$ python3 -q
>>> import numpy as np
>>> np.set_printoptions(precision=3, suppress=True, linewidth=200)
>>> def rnd(a):
...     return np.round(a, 3) + 0
... 
>>> K = np.loadtxt("mat.csv", delimiter=",")
>>> rnd(K)
array([[-0.406, -0.488, -0.325,  0.21 ],
       [ 0.244, -0.482, -0.051, -0.371],
       [ 0.528,  0.159, -0.753, -0.185],
       [-0.487, -0.13 , -0.39 , -0.41 ],
       [-0.325,  0.455, -0.199,  0.129],
       [ 0.081, -0.388,  0.273, -0.259],
       [-0.365,  0.013, -0.08 , -0.133],
       [-0.122,  0.359,  0.229, -0.717]])
>>> x = np.array([8, 6, 3, 9])
>>> rhs = K @ x
>>> rnd(np.linalg.pinv(K) @ K)
array([[1., 0., 0., 0.],
       [0., 1., 0., 0.],
       [0., 0., 1., 0.],
       [0., 0., 0., 1.]])
>>> rng = np.random.default_rng(855054)
>>> rhs = rhs + 0.05 * rng.normal(size=8)
>>> rnd(rhs)
array([-5.291, -4.483,  1.285, -9.536,  0.705, -3.151, -4.265, -4.633])
>>> beta, *_ = np.linalg.lstsq(K, rhs)
>>> [round(float(np.linalg.norm(np.linalg.solve(K.T @ K + lam * np.eye(4), K.T @ rhs))), 2) for lam in (0, 1, 10, 100)]
[13.81, 6.91, 1.26, 0.14]
>>> rnd(K.T @ (rhs - K @ beta))
array([0., 0., 0., 0.])
>>> beta.round()
array([8., 6., 3., 9.])
>>> rnd(np.linalg.norm(rhs - K @ beta))
np.float64(0.083)
>>> rnd(K.T @ K)
array([[1., 0., 0., 0.],
       [0., 1., 0., 0.],
       [0., 0., 1., 0.],
       [0., 0., 0., 1.]])
>>> rnd(np.linalg.norm(K, axis=0))
array([1., 1., 1., 1.])
>>> rnd(K[:, 3] @ K[:, 0])
np.float64(0.0)
>>> q, vecs = np.linalg.qr(K[:, :3])[0], np.linalg.qr(K[:, 3:])[0]
>>> sigma = np.linalg.svd(q.T @ vecs, compute_uv=False)
>>> (sigma > 0.9).sum()
np.int64(0)
>>> rnd(sigma)
array([0.])
>>> Y = np.c_[K[:, :3] @ np.array([[-3, -2, -1], [3, -2, -2], [-1, 0, -1]]), np.array([3, 3, 0, 2, -3, -3, 0, 2])]
>>> rnd(Y)
array([[ 0.077,  1.788,  1.707,  3.   ],
       [-2.126,  0.477,  0.772,  3.   ],
       [-0.355, -1.372, -0.092,  0.   ],
       [ 1.46 ,  1.235,  1.138,  2.   ],
       [ 2.539, -0.262, -0.387, -3.   ],
       [-1.679,  0.613,  0.421, -3.   ],
       [ 1.215,  0.704,  0.419,  0.   ],
       [ 1.214, -0.475, -0.826,  2.   ]])
>>> rnd(np.linalg.lstsq(K, Y[:, 0])[0])
array([-3.,  3., -1.,  0.])
>>> rnd(np.linalg.norm(Y - K @ np.linalg.lstsq(K, Y)[0], axis=0))
array([0.   , 0.   , 0.   , 5.261])
>>> rnd(np.linalg.norm(np.linalg.qr(K)[0].T @ Y, axis=0) ** 2 / ((Y ** 2).sum(axis=0) + 1e-12))
array([1.   , 1.   , 1.   , 0.371])
>>> arr = np.load("case0.npy")
>>> arr
array([[ 4,  5,  6,  7,  8],
       [ 9, 10, 11, 12, 13],
       [14, 15, 16, 17, 18],
       [19, 20, 21, 22, 23],
       [24, 25, 26, 27, 28],
       [29, 30, 31, 32, 33],
       [34, 35, 36, 37, 38]])
>>> x = np.array([6, -7, 3, 0, -3])
>>> a = np.maximum(arr @ x, 0)
>>> np.maximum(arr @ (3 * x), 0)
array([0, 0, 0, 0, 0, 0, 0])
>>> arr.T @ a
array([0, 0, 0, 0, 0])
>>> r0 = np.array([2, 1, 1, 0, 0])
>>> g = np.array([5, 1, 1, 2, 3, 0, 0, 4])
>>> m1 = np.outer(r0, g)
>>> m1
array([[10,  2,  2,  4,  6,  0,  0,  8],
       [ 5,  1,  1,  2,  3,  0,  0,  4],
       [ 5,  1,  1,  2,  3,  0,  0,  4],
       [ 0,  0,  0,  0,  0,  0,  0,  0],
       [ 0,  0,  0,  0,  0,  0,  0,  0]])
>>> np.linalg.cond(m1) > 100
np.True_
>>> rnd(np.linalg.norm(m1, 2) / np.linalg.norm(m1))
np.float64(1.0)
>>> [round(float(x), 3) for x in np.linalg.svd(m1, compute_uv=False)[:3]]
[18.33, 0.0, 0.0]
>>> np.linalg.matrix_rank(m1, rtol=0.1)
np.int64(1)
>>> Uu, sigma, vt = np.linalg.svd(m1)
>>> np.argmax(sigma[:-1] / (sigma[1:] + 1e-6)) + 1
np.int64(1)
>>> Y = Uu[:, :1] @ np.diag(sigma[:1]) @ vt[:1]
>>> rnd(np.abs(m1 - Y).max())
np.float64(0.0)
>>> np.linalg.matrix_rank(Y)
np.int64(1)
>>> rnd(np.linalg.norm(m1 - Y) / np.linalg.norm(m1))
np.float64(0.0)
>>> np.allclose(m1[:-1].T @ np.linalg.lstsq(m1[:-1].T, m1[-1])[0], m1[-1])
True
>>> np.linalg.lstsq(m1[:-1].T, m1[-1])[2]
np.int32(1)
